In [1]: import numpy as np

In [2]: np.set_printoptions(precision=4, suppress=True, linewidth=200)

In [3]: X = np.array([[-1.6, -1.5, 0.1, 0.4, 0.4, -1.9],
   ...:     [1.9, -0.1, -0.3, -0.1, -0.4, -2.1],
   ...:     [-0.9, 0.5, -0.1, 1.5, 0.0, -0.5],
   ...:     [-0.7, 1.1, -0.6, 0.8, -0.3, -1.7],
   ...:     [0.0, -1.2, 1.0, -0.4, 1.1, 1.7],
   ...:     [-0.7, 0.5, 0.0, 1.2, -0.3, -0.3],
   ...:     [-0.6, -0.3, -0.5, -0.7, -0.4, 0.0],
   ...:     [-1.5, -0.6, -0.8, 0.0, -0.2, -1.0],
   ...:     [0.2, -0.3, 0.8, -0.3, 0.8, 0.0],
   ...:     [-0.1, -0.7, 1.6, -1.1, -0.1, -0.3],
   ...:     [0.1, -1.1, -0.4, -0.5, -1.1, -0.1],
   ...:     [0.4, 0.0, 0.8, -1.5, 1.1, 0.0],
   ...:     [2.0, -2.4, 0.7, 1.4, 0.6, 1.7],
   ...:     [-1.3, -1.1, 0.8, 0.2, 0.3, -0.6],
   ...:     [1.0, 0.5, 2.2, -0.2, -0.1, -1.1],
   ...:     [-1.5, 0.6, -1.4, -0.7, -0.7, 1.3]])

In [4]: X
Out[4]: 
array([[-1.6, -1.5,  0.1,  0.4,  0.4, -1.9],
       [ 1.9, -0.1, -0.3, -0.1, -0.4, -2.1],
       [-0.9,  0.5, -0.1,  1.5,  0. , -0.5],
       [-0.7,  1.1, -0.6,  0.8, -0.3, -1.7],
       [ 0. , -1.2,  1. , -0.4,  1.1,  1.7],
       [-0.7,  0.5,  0. ,  1.2, -0.3, -0.3],
       [-0.6, -0.3, -0.5, -0.7, -0.4,  0. ],
       [-1.5, -0.6, -0.8,  0. , -0.2, -1. ],
       [ 0.2, -0.3,  0.8, -0.3,  0.8,  0. ],
       [-0.1, -0.7,  1.6, -1.1, -0.1, -0.3],
       [ 0.1, -1.1, -0.4, -0.5, -1.1, -0.1],
       [ 0.4,  0. ,  0.8, -1.5,  1.1,  0. ],
       [ 2. , -2.4,  0.7,  1.4,  0.6,  1.7],
       [-1.3, -1.1,  0.8,  0.2,  0.3, -0.6],
       [ 1. ,  0.5,  2.2, -0.2, -0.1, -1.1],
       [-1.5,  0.6, -1.4, -0.7, -0.7,  1.3]])

In [5]: cov = np.cov(X, rowvar=False)

In [6]: np.linalg.eigvalsh(cov)[::-1]
Out[6]: array([1.9993, 1.2664, 0.8136, 0.711 , 0.5229, 0.1909])

In [7]: X.std(axis=0)
Out[7]: array([1.0911, 0.8981, 0.9131, 0.8471, 0.6072, 1.1149])

In [8]: np.argsort(-X.std(axis=0).round(6), kind="stable")
Out[8]: array([5, 0, 2, 1, 3, 4])

In [9]: np.polyfit(X[:, 5], X[:, 2], 1)
Out[9]: array([0.0621, 0.2628])

In [10]: x = np.array([-1, -3, -3, -2, 3, -1])

In [11]: y = X @ x

In [12]: y
Out[12]: array([ 8.1,  0.4, -2.8, -1.6,  3. , -3.8,  3.2,  6.1,  1.3, -0.4,  2.2,  3.5,  0.4,  3.3, -7.9,  1.9])

In [13]: np.linalg.lstsq(X, y)[0]
Out[13]: array([-1., -3., -3., -2.,  3., -1.])

In [14]: np.linalg.solve(X.T @ X, X.T @ y)
Out[14]: array([-1., -3., -3., -2.,  3., -1.])

In [15]: rng = np.random.default_rng(589163)

In [16]: y = y + 0.1 * rng.normal(size=16)

In [17]: y
Out[17]: array([ 7.9977,  0.6546, -2.7445, -1.4242,  3.0697, -3.785 ,  3.2343,  6.2472,  1.3278, -0.4346,  2.0496,  3.6724,  0.4492,  3.1741, -7.9749,  1.7404])

In [18]: c, *_ = np.linalg.lstsq(X, y)

In [19]: c
Out[19]: array([-0.9407, -2.9814, -3.0761, -2.002 ,  3.1389, -1.0558])

In [20]: np.round(X.T @ (y - X @ c), 4) + 0
Out[20]: array([0., 0., 0., 0., 0., 0.])

In [21]: np.round(np.linalg.norm(y - X @ c), 4)
Out[21]: np.float64(0.3248)

In [22]: x = np.array([3, 0, 9, 1, 9, 8])

In [23]: y = X @ x

In [24]: c, lr = np.zeros(6), 1 / np.linalg.norm(X, 2) ** 2

In [25]: for i in range(5):
    ...:     c -= lr * X.T @ (X @ c - y)
    ...:     if i % 1 == 0: print(i, round(np.linalg.norm(X @ c - y), 4))
    ...: 
0 19.8502
1 14.5469
2 10.7916
3 8.0972
4 6.1551

In [26]: c
Out[26]: array([ 3.4095, -1.0975,  8.6991,  0.401 ,  6.8409,  7.8957])

In [27]: data = np.loadtxt("block2.csv", delimiter=",")

In [28]: data
Out[28]: 
array([[  0.3438,   2.4166,   2.0143,   0.7403,  -2.7717,   1.6653,   2.0258],
       [ 17.8671,  -0.8273,  11.1396,   7.0488, -21.4427,   6.1932,  -0.7109],
       [ 19.4788,  -1.6389,  12.5129,  10.8393, -26.3275,   3.0451,  -1.9646],
       [ 24.5376,  -4.1323,   8.7216,   9.2788, -14.0274,  10.7149,   0.166 ],
       [ 16.6852,  -0.8173,   9.7043,   8.6091, -18.6196,   4.9595,   0.0052],
       [  7.6492,   3.2154,  11.0576,   4.5927, -23.858 ,   0.5206,  -0.4809],
       [ 12.975 ,   2.3939,   9.0419,   9.8168, -15.6355,   4.9254,   3.3402],
       [ 12.4127,  -3.6787,   5.6265,   2.2083, -12.1274,   3.2931,  -3.6237],
       [ 17.332 ,  -3.7742,   6.687 ,   4.4514, -11.5023,   7.5713,  -1.5903],
       [  0.1617,   3.9196,   2.7097,   1.771 ,  -3.4984,   2.2075,   3.3657],
       [ 18.5402,   0.7222,  13.142 ,  13.2708, -26.3507,   3.2607,   0.8781],
       [  8.9296,  -2.5955,  10.7858,  -4.2937, -27.6156,  -0.636 ,  -8.9357],
       [  8.8906,   0.6488,   5.9385,   3.9089, -10.5963,   4.0421,   0.6933],
       [ 22.4682,  -6.43  ,   9.8139,   8.4043, -21.6158,   3.9735,  -5.2468],
       [ 11.0192,  -2.3546,   5.4547,   5.2233, -11.6045,   1.674 ,  -1.9613],
       [ 11.7262,  -2.7684,   4.3904,   2.7917,  -8.0995,   4.7546,  -1.4854],
       [  1.6111,   4.4349,   6.5243,   1.9839, -13.4287,   0.6344,   1.6147],
       [ 11.7615,  -3.4285,   9.2453,   0.6397, -23.0264,  -0.0212,  -6.7841],
       [ 13.8236,   2.558 ,   7.3701,  12.7783, -10.249 ,   6.2022,   5.9388],
       [ 13.2583,   2.1999,   5.955 ,  12.8202,  -7.2721,   6.336 ,   6.2812],
       [ 25.2223,  -2.0393,  14.5691,  12.2328, -28.7454,   7.0767,  -1.1132],
       [ 13.1992,   1.7206,  12.0494,   5.6037, -24.8218,   3.6822,  -0.7432],
       [  8.0759,  -0.1949,   6.1407,  -0.0389, -12.0343,   3.9183,  -1.3185],
       [ 22.4083,  -0.6042,  11.9563,  16.1183, -22.2837,   5.7158,   2.1377],
       [ 21.4736,  -0.705 ,   8.8789,  15.5053, -13.7683,   7.806 ,   4.0383],
       [ 13.5888,  -0.6104,   4.0688,  10.3629,  -4.3345,   6.0897,   3.7675],
       [ 16.0129,   1.3873,   7.2859,  13.8723, -10.1378,   6.7162,   5.5036],
       [ 17.989 ,  -0.1898,  13.0166,   8.4353, -26.8287,   4.401 ,  -1.3476],
       [ 21.9394,  -0.9964,   9.7284,  15.3692, -15.8809,   7.4034,   3.2522],
       [ 21.6197,  -5.9498,   7.7539,   8.4538, -15.3219,   5.8061,  -3.1971],
       [ 13.6671,  -1.2224,   6.3691,   6.2534, -11.0673,   5.3939,   0.5608],
       [ 17.8339,  -4.0221,   9.8103,   6.1618, -21.7489,   2.9108,  -4.3776],
       [  1.7272,   5.5083,   6.2165,   7.4567, -12.0814,  -0.6721,   4.1806],
       [ -0.3513,   3.3156,   2.956 ,   3.0582,  -5.276 ,  -0.1886,   2.5357],
       [ 13.9239,   0.6492,  13.2617,   5.0463, -28.7362,   2.3653,  -2.7968],
       [  4.2819,   1.779 ,   6.9106,   2.9751, -15.8869,  -0.9324,  -0.9568],
       [ 23.7855,  -5.1949,  10.0017,  11.4566, -19.803 ,   5.5237,  -2.5305]])

In [29]: Ac = (data - data.mean(axis=0)) / data.std(axis=0)

In [30]: Ac.std(axis=0)
Out[30]: array([1., 1., 1., 1., 1., 1., 1.])

In [31]: c = np.linalg.lstsq(np.delete(Ac, 2, axis=1), Ac[:, 2])[0]

In [32]: np.abs(c).argmax()
Out[32]: np.int64(3)

In [33]: Uu, sigma, VT = np.linalg.svd(data, full_matrices=False)

In [34]: np.cumsum(sigma ** 2) / np.sum(sigma ** 2)
Out[34]: array([0.9034, 0.9669, 0.9959, 1.    , 1.    , 1.    , 1.    ])

In [35]: np.abs(Uu[:, 0]).round(6).argmax()
Out[35]: np.int64(20)

In [36]: (sigma > 1e-8).sum()
Out[36]: np.int64(7)

In [37]: np.allclose(Uu * sigma @ VT, data)
Out[37]: True

In [38]: np.round(Uu.T @ data @ VT.T, 4) + 0
Out[38]: 
array([[159.0442,   0.    ,   0.    ,   0.    ,   0.    ,   0.    ,   0.    ],
       [  0.    ,  42.1926,   0.    ,   0.    ,   0.    ,   0.    ,   0.    ],
       [  0.    ,   0.    ,  28.4589,   0.    ,   0.    ,   0.    ,   0.    ],
       [  0.    ,   0.    ,   0.    ,  10.7497,   0.    ,   0.    ,   0.    ],
       [  0.    ,   0.    ,   0.    ,   0.    ,   0.3214,   0.    ,   0.    ],
       [  0.    ,   0.    ,   0.    ,   0.    ,   0.    ,   0.2939,   0.    ],
       [  0.    ,   0.    ,   0.    ,   0.    ,   0.    ,   0.    ,   0.2483]])
